% python3 -q
>>> import numpy as np
>>> import numpy.linalg as la
>>> np.set_printoptions(precision=2, suppress=True, linewidth=140, legacy="1.25")
>>> def rd(a):
...     return np.round(a, 2) + 0
... 
>>> W0 = np.load("case5.npy")
>>> W0
array([[0, 0, 1, 0, 0, 1],
       [0, 0, 0, 1, 0, 0],
       [1, 0, 0, 0, 1, 1],
       [0, 1, 0, 0, 0, 1],
       [0, 0, 1, 0, 0, 1],
       [1, 0, 1, 1, 1, 0]])
>>> np.argwhere(np.triu(W0))
array([[0, 2],
       [0, 5],
       [1, 3],
       [2, 4],
       [2, 5],
       [3, 5],
       [4, 5]])
>>> np.trace(W0 @ W0 @ W0) // 6
2
>>> W0 @ W0
array([[2, 0, 1, 1, 2, 1],
       [0, 1, 0, 0, 0, 1],
       [1, 0, 3, 1, 1, 2],
       [1, 0, 1, 2, 1, 0],
       [2, 0, 1, 1, 2, 1],
       [1, 1, 2, 0, 1, 4]])
>>> Lm = np.diag(W0.sum(axis=1)) - W0
>>> Lm @ np.ones(6)
array([0., 0., 0., 0., 0., 0.])
>>> Lm
array([[ 2,  0, -1,  0,  0, -1],
       [ 0,  1,  0, -1,  0,  0],
       [-1,  0,  3,  0, -1, -1],
       [ 0, -1,  0,  2,  0, -1],
       [ 0,  0, -1,  0,  2, -1],
       [-1,  0, -1, -1, -1,  4]])
>>> (la.eigvalsh(Lm) < 1e-8).sum()
1
>>> round(la.det(Lm[1:, 1:]))
8
>>> rk = la.matrix_rank(Lm)
>>> rk
5
>>> null = la.svd(Lm)[2][rk:].T
>>> rd(null[:, 0] / null[np.abs(null[:, 0]).round(6).argmax(), 0])
array([1., 1., 1., 1., 1., 1.])
>>> null.shape
(6, 1)
>>> [int(la.matrix_rank(Lm[:i])) for i in range(1, len(Lm) + 1)]
[1, 2, 3, 4, 5, 5]
>>> [int(la.matrix_rank(Lm[:, :j + 1])) for j in range(6)]
[1, 2, 3, 4, 5, 5]
>>> rd(null @ null.T)
array([[0.17, 0.17, 0.17, 0.17, 0.17, 0.17],
       [0.17, 0.17, 0.17, 0.17, 0.17, 0.17],
       [0.17, 0.17, 0.17, 0.17, 0.17, 0.17],
       [0.17, 0.17, 0.17, 0.17, 0.17, 0.17],
       [0.17, 0.17, 0.17, 0.17, 0.17, 0.17],
       [0.17, 0.17, 0.17, 0.17, 0.17, 0.17]])
>>> [int(la.matrix_rank(np.delete(Lm, i, axis=0))) for i in range(6)]
[5, 5, 5, 5, 5, 5]
>>> la.matrix_rank(Lm.T @ Lm), la.matrix_rank(Lm @ Lm.T)
(5, 5)
>>> m1 = -1 * np.eye(8) + np.ones((8, 8))
>>> m1
array([[0., 1., 1., 1., 1., 1., 1., 1.],
       [1., 0., 1., 1., 1., 1., 1., 1.],
       [1., 1., 0., 1., 1., 1., 1., 1.],
       [1., 1., 1., 0., 1., 1., 1., 1.],
       [1., 1., 1., 1., 0., 1., 1., 1.],
       [1., 1., 1., 1., 1., 0., 1., 1.],
       [1., 1., 1., 1., 1., 1., 0., 1.],
       [1., 1., 1., 1., 1., 1., 1., 0.]])
>>> rng = np.random.default_rng(98399)
>>> labels = rng.permutation(8)
>>> labels
array([4, 0, 5, 2, 1, 7, 3, 6])
>>> Y = m1[labels][:, labels]
>>> rd(la.det(Y)), rd(la.det(m1[labels]))
(-7.0, -7.0)
>>> Y
array([[0., 1., 1., 1., 1., 1., 1., 1.],
       [1., 0., 1., 1., 1., 1., 1., 1.],
       [1., 1., 0., 1., 1., 1., 1., 1.],
       [1., 1., 1., 0., 1., 1., 1., 1.],
       [1., 1., 1., 1., 0., 1., 1., 1.],
       [1., 1., 1., 1., 1., 0., 1., 1.],
       [1., 1., 1., 1., 1., 1., 0., 1.],
       [1., 1., 1., 1., 1., 1., 1., 0.]])
>>> np.trace(Y)
0.0
>>> K = np.load("arr.npy")
>>> K
array([[-0.6 , -0.5 ,  0.  ,  0.4 ,  0.1 ,  0.23, -0.2 ],
       [-1.  , -1.  , -0.9 ,  0.  ,  0.9 ,  2.73,  0.2 ],
       [-0.6 , -0.3 ,  1.4 ,  2.1 ,  0.8 ,  2.59,  0.1 ],
       [-0.1 ,  0.  ,  0.9 , -0.6 ,  1.5 ,  4.8 ,  0.9 ],
       [ 0.4 , -1.4 ,  2.  ,  1.2 ,  2.6 ,  7.88, -1.6 ],
       [-0.3 , -0.2 ,  0.1 ,  0.1 ,  0.  , -0.14, -0.7 ],
       [-0.1 ,  0.1 ,  1.3 ,  1.6 ,  1.1 ,  3.01,  0.1 ],
       [ 1.2 ,  1.1 , -0.3 ,  0.2 ,  0.4 ,  1.35, -1.4 ],
       [ 1.5 ,  0.  ,  1.  , -0.1 , -0.8 , -1.96,  0.5 ],
       [ 0.2 , -0.7 , -1.1 ,  0.  , -0.9 , -3.07, -1.2 ],
       [ 0.3 ,  0.6 ,  0.3 , -0.6 ,  0.6 ,  1.59,  0.9 ],
       [-0.1 ,  1.8 , -0.4 ,  0.5 ,  0.7 ,  1.66, -1.8 ],
       [-1.8 ,  0.1 ,  0.1 , -0.5 , -0.1 , -0.63, -0.9 ],
       [ 0.2 , -0.3 ,  0.4 , -0.1 , -1.1 , -3.49,  0.2 ],
       [ 1.7 ,  1.2 ,  0.6 ,  0.8 , -1.4 , -4.22,  1.  ],
       [ 0.5 , -0.6 ,  1.3 ,  0.4 , -0.3 , -0.91,  1.2 ],
       [-0.1 ,  0.6 , -0.8 , -0.2 ,  0.1 ,  0.5 ,  0.3 ],
       [-0.8 , -0.1 ,  0.6 ,  1.7 ,  0.3 ,  0.81, -0.4 ],
       [-0.9 ,  0.8 ,  0.2 , -1.2 , -0.7 , -2.33, -0.1 ]])
>>> # column 5 dominates
>>> Uu, sv, Vt = la.svd(K, full_matrices=False)
>>> rd(Vt @ Vt.T)
array([[1., 0., 0., 0., 0., 0., 0.],
       [0., 1., 0., 0., 0., 0., 0.],
       [0., 0., 1., 0., 0., 0., 0.],
       [0., 0., 0., 1., 0., 0., 0.],
       [0., 0., 0., 0., 1., 0., 0.],
       [0., 0., 0., 0., 0., 1., 0.],
       [0., 0., 0., 0., 0., 0., 1.]])
>>> np.allclose(Uu * sv @ Vt, K)
True
>>> rd(np.sqrt((sv ** 2).sum())), rd(la.norm(K))
(15.97, 15.97)
>>> (sv > 1e-8).sum()
7
>>> W1 = np.array([[-6, 4], [-5, -1], [0, -6], [1, -8], [-9, 0], [-6, -6], [-4, -4]])
>>> b = np.array([-2, 0])
>>> H = np.maximum(K @ W1 + b, 0)
>>> la.matrix_rank(H)
2
>>> rd((H > 0).mean(axis=0))
array([0.47, 0.47])
>>> C = np.array([[3, 4], [-1, 0]])
>>> (H @ C).round(6).argmax(axis=1)
array([1, 0, 0, 0, 0, 1, 0, 1, 1, 1, 0, 0, 1, 1, 1, 1, 1, 0, 1])
>>> W1 @ C
array([[-22, -24],
       [-14, -20],
       [  6,   0],
       [ 11,   4],
       [-27, -36],
       [-12, -24],
       [ -8, -16]])
